In [1]: import numpy as np

In [2]: from numpy import linalg as LA

In [3]: np.set_printoptions(precision=1, suppress=True, linewidth=160, legacy="1.25")

In [4]: rd = lambda a: np.round(a, 1) + 0

In [5]: A = np.array([[0, 0, 1, 0, 0, 0],
   ...:     [0, 0, 0, 0, 0, 1],
   ...:     [1, 0, 0, 1, 0, 0],
   ...:     [0, 0, 1, 0, 1, 0],
   ...:     [0, 0, 0, 1, 0, 1],
   ...:     [0, 1, 0, 0, 1, 0]])

In [6]: # symmetric, so the eigenvalues are real

In [7]: rd(LA.eigvalsh(A).min())
Out[7]: -1.8

In [8]: np.all(LA.eigvalsh(A) > 0)
Out[8]: False

In [9]: np.trace(A @ A @ A) // 6
Out[9]: 0

In [10]: np.argwhere(np.triu(A))
Out[10]: 
array([[0, 2],
       [1, 5],
       [2, 3],
       [3, 4],
       [4, 5]])

In [11]: A @ A
Out[11]: 
array([[1, 0, 0, 1, 0, 0],
       [0, 1, 0, 0, 1, 0],
       [0, 0, 2, 0, 1, 0],
       [1, 0, 0, 2, 0, 1],
       [0, 1, 1, 0, 2, 0],
       [0, 0, 0, 1, 0, 2]])

In [12]: A.sum(axis=0)
Out[12]: array([1, 1, 2, 2, 2, 2])

In [13]: low = np.diag(A.sum(axis=1)) - A

In [14]: round(LA.det(low[1:, 1:]))
Out[14]: 1

In [15]: print(low @ np.ones(6))
[0. 0. 0. 0. 0. 0.]

In [16]: print(LA.matrix_rank(low))
5

In [17]: rd(LA.eigvalsh(low))
Out[17]: array([0. , 0.3, 1. , 2. , 3. , 3.7])

In [18]: low
Out[18]: 
array([[ 1,  0, -1,  0,  0,  0],
       [ 0,  1,  0,  0,  0, -1],
       [-1,  0,  2, -1,  0,  0],
       [ 0,  0, -1,  2, -1,  0],
       [ 0,  0,  0, -1,  2, -1],
       [ 0, -1,  0,  0, -1,  2]])

In [19]: (LA.eigvalsh(low) < 1e-8).sum()
Out[19]: 1

In [20]: left, sigma, VT = LA.svd(low)

In [21]: np.argmax(sigma[:-1] / (sigma[1:] + 1e-6)) + 1
Out[21]: 5

In [22]: other = left[:, :5] @ np.diag(sigma[:5]) @ VT[:5]

In [23]: rd(np.abs(low - other).max())
Out[23]: 0.0

In [24]: print(rd(other))
[[ 1.  0. -1.  0.  0.  0.]
 [ 0.  1.  0.  0.  0. -1.]
 [-1.  0.  2. -1.  0.  0.]
 [ 0.  0. -1.  2. -1.  0.]
 [ 0.  0.  0. -1.  2. -1.]
 [ 0. -1.  0.  0. -1.  2.]]

In [25]: rd(LA.norm(low - other) / LA.norm(low))
Out[25]: 0.0

In [26]: vals, V = LA.eigh(A)

In [27]: x0 = np.array([3, 1, 2, 3, 2, 2])

In [28]: print(rd(V * np.abs(vals) @ V.T))
[[ 0.9  0.   0.   0.5  0.  -0.1]
 [ 0.   0.9 -0.1  0.   0.5  0. ]
 [ 0.  -0.1  1.4  0.   0.4  0. ]
 [ 0.5  0.   0.   1.3  0.   0.4]
 [ 0.   0.5  0.4  0.   1.3  0. ]
 [-0.1  0.   0.   0.4  0.   1.4]]

In [29]: rd(x0 @ A @ x0 / (x0 @ x0)), rd(vals[0]), rd(vals[-1])
Out[29]: (1.5, -1.8, 1.8)

In [30]: feats = np.load("test5.npy")

In [31]: feats
Out[31]: 
array([[ -0.7,  -2.4,   3.4, -12.7,   3.5],
       [ 10.5,   1.8,   0.5,  -0.5,  -5.7],
       [ -1.8,  -1.7,  -6.4,   3.2,   1.2],
       [ -2.7,  -2.2,  -4.8,   3.2,   1. ],
       [ -1.6,  -1.9,  -5.4,   3. ,   2.2],
       [ -2.6,  -0.1,  -5.7,   4.4,   1.2],
       [ -0.4,  -0.9,   3.5, -13.9,   3.8],
       [ 10.2,   4. ,  -0.8,  -1.9,  -6. ],
       [  8.9,   5.1,  -0.5,  -1.5,  -6. ],
       [ -4.3,  -0.9,  -5.4,   0.7,  -1.3],
       [ 10.5,   3.6,  -1. ,  -1.6,  -6.4],
       [ 12.4,   3.5,  -1.3,  -0.6,  -5.1],
       [ 10.8,   2.6,  -1.7,  -0.8,  -4.5],
       [ -0.3,  -1.9,   2.6, -13.3,   4.6],
       [ 10.6,   3.4,  -0.9,  -1.9,  -5.9],
       [ -1.1,   0.3,   2.9, -11.4,   6.3]])

In [32]: idx = feats[:, 3] > np.median(feats[:, 3])

In [33]: f = feats[idx].mean(axis=0) - feats[~idx].mean(axis=0)

In [34]: idx.astype(int)
Out[34]: array([0, 1, 1, 1, 1, 1, 0, 0, 0, 1, 0, 1, 1, 0, 0, 0])

In [35]: rd(f)
Out[35]: array([-2.1, -1.3, -4.9,  8.8, -0.6])

In [36]: Xs = feats - feats.mean(axis=0)

In [37]: left, sigma, VT = LA.svd(Xs, full_matrices=False)

In [38]: rd(VT[0] * np.sign(VT[0, np.abs(VT[0]).argmax()]))
Out[38]: array([ 0.7,  0.3, -0.1,  0.5, -0.5])

In [39]: np.abs(VT[0]).argmax()
Out[39]: 0

In [40]: rd(np.abs(VT[-1]))
Out[40]: array([0.2, 0. , 0.9, 0.4, 0.1])

In [41]: print(np.searchsorted(np.cumsum(sigma ** 2) / (sigma ** 2).sum(), 0.9) + 1)
2

In [42]: LA.matrix_rank(Xs)
Out[42]: 5

In [43]: np.abs(left[:, 0]).argmax()
Out[43]: 15

In [44]: print(rd(Xs.mean(axis=0)))
[0. 0. 0. 0. 0.]
